$ python -q
>>> import numpy as np
>>> import numpy.linalg as la
>>> np.set_printoptions(precision=2, suppress=True, linewidth=200, floatmode="fixed")
>>> J = np.load("sample19.npy")
>>> print(J)
[[ -6.10  39.81  -5.73  -9.04]
 [  5.87  39.01  -1.40  -3.25]
 [  4.24  28.88  -5.83   5.37]
 [  4.36  13.63   0.29  22.00]
 [ -2.59   5.55   1.51   6.22]
 [ -4.28   7.33   0.30  -9.59]
 [-13.19   9.88  -3.96  -6.38]
 [ -7.04 -31.09  -1.28 -15.22]
 [ -2.03 -19.73   0.16 -30.63]
 [ 11.69 -21.82  -4.36  15.51]
 [ -5.41  12.95   3.32 -10.71]
 [ -5.24 -16.84  -9.36  -8.92]
 [ -3.36 -13.66   0.12   2.97]
 [-11.17 -36.45   8.35  19.40]
 [  7.41 -10.43   3.15 -25.84]
 [ -4.23  11.83  -2.99  -3.32]
 [  1.95   2.69  -1.58   4.55]
 [-10.39 -15.48  -8.44 -24.86]
 [ 11.05  46.67  15.02  -2.17]
 [-11.75   7.54   4.10  -6.94]
 [ -2.15 -63.28  -4.80 -14.30]
 [  9.98  -5.56   5.10  -0.14]
 [  6.93  -0.53  -3.30 -13.31]
 [ -0.55  -4.62   7.00 -18.51]
 [ -0.74  19.10   7.32  12.79]
 [  3.68  26.25   3.04   0.01]
 [  7.37  26.64   0.03  -5.88]
 [  4.83   7.27   1.97 -11.10]
 [ 15.74  -4.19 -11.70  15.96]
 [ -6.73  -3.92   0.64  -4.01]
 [  6.57  23.04  -1.17 -11.12]
 [ -8.94  -9.07   9.14   1.47]
 [ -4.86 -28.39 -12.05   3.66]
 [  0.94  23.62  -3.44 -11.74]
 [-11.18 -28.48  -6.54  18.03]
 [  0.29  26.79   1.89 -11.77]
 [ 13.40 -10.73   3.31 -17.85]
 [ -0.10   4.42  -1.88 -14.56]
 [  5.60  25.81   9.17   8.90]
 [  6.43 -45.28  11.53  18.07]
 [ -0.18  21.64   3.42 -15.27]
 [  2.30   1.36   4.86 -17.91]
 [-13.50  16.35  -2.87  26.33]
 [ -7.59   0.34  -2.71  18.72]]
>>> G = np.cov(J, rowvar=False)
>>> print(G)
[[ 56.73  35.19   7.62  -4.76]
 [ 35.19 551.09  21.90  -7.80]
 [  7.62  21.90  34.71   1.32]
 [ -4.76  -7.80   1.32 194.79]]
>>> print(np.argsort(-J.std(axis=0).round(6), kind="stable"))
[1 3 0 2]
>>> print(np.polyfit(J[:, 2], J[:, 3], 1))
[ 0.04 -2.83]
>>> print(J.std(axis=0))
[ 7.45 23.21  5.82 13.80]
>>> x0 = np.array([0, 0, -1, -2])
>>> rhs = J @ x0
>>> print(np.round(la.solve(J.T @ J, J.T @ rhs), 2) + 0)
[ 0.00  0.00 -1.00 -2.00]
>>> print(np.round(la.lstsq(J, rhs)[0], 2) + 0)
[ 0.00  0.00 -1.00 -2.00]
>>> try:
...     la.solve(J, rhs)
... except la.LinAlgError as e:
...     print(e)
... 
Last 2 dimensions of the array must be square
>>> rng = np.random.default_rng(22250)
>>> rhs = rhs + 0.02 * rng.normal(size=44)
>>> print(rhs)
[ 23.81   7.89  -4.91 -44.29 -13.98  18.89  16.71  31.74  61.06 -26.65  18.11  27.17  -6.06 -47.18  48.54   9.59  -7.51  58.15 -10.65   9.80  33.41  -4.84  29.91  30.04 -32.89  -3.07  11.74  20.21
 -20.20   7.38  23.42 -12.07   4.74  26.93 -29.53  21.64  32.38  31.03 -26.96 -47.71  27.10  30.94 -49.75 -34.76]
>>> c, *_ = la.lstsq(J, rhs)
>>> print(c.round(2) + 0)
[ 0.00  0.00 -1.00 -2.00]
>>> print(c.round())
[ 0.00  0.00 -1.00 -2.00]
>>> print([round(float(la.norm(la.solve(J.T @ J + lam * np.eye(4), J.T @ rhs))), 2) for lam in (0, 1, 10, 100)])
[2.24, 2.24, 2.23, 2.19]
>>> Xc = (J - J.mean(axis=0)) / J.std(axis=0)
>>> print(Xc.std(axis=0))
[1.00 1.00 1.00 1.00]
>>> print(np.argwhere(np.abs(Xc) > 2))
[[ 8  3]
 [18  2]
 [20  1]
 [28  0]
 [28  2]
 [32  2]
 [39  1]
 [42  3]]
>>> c = la.lstsq(np.delete(Xc, 0, axis=1), Xc[:, 0])[0]
>>> print(c)
[ 0.18  0.14 -0.04]
>>> print(np.abs(c).argmax())
0
>>> print(round(1 - np.var(Xc[:, 0] - np.delete(Xc, 0, axis=1) @ c), 2))
0.06
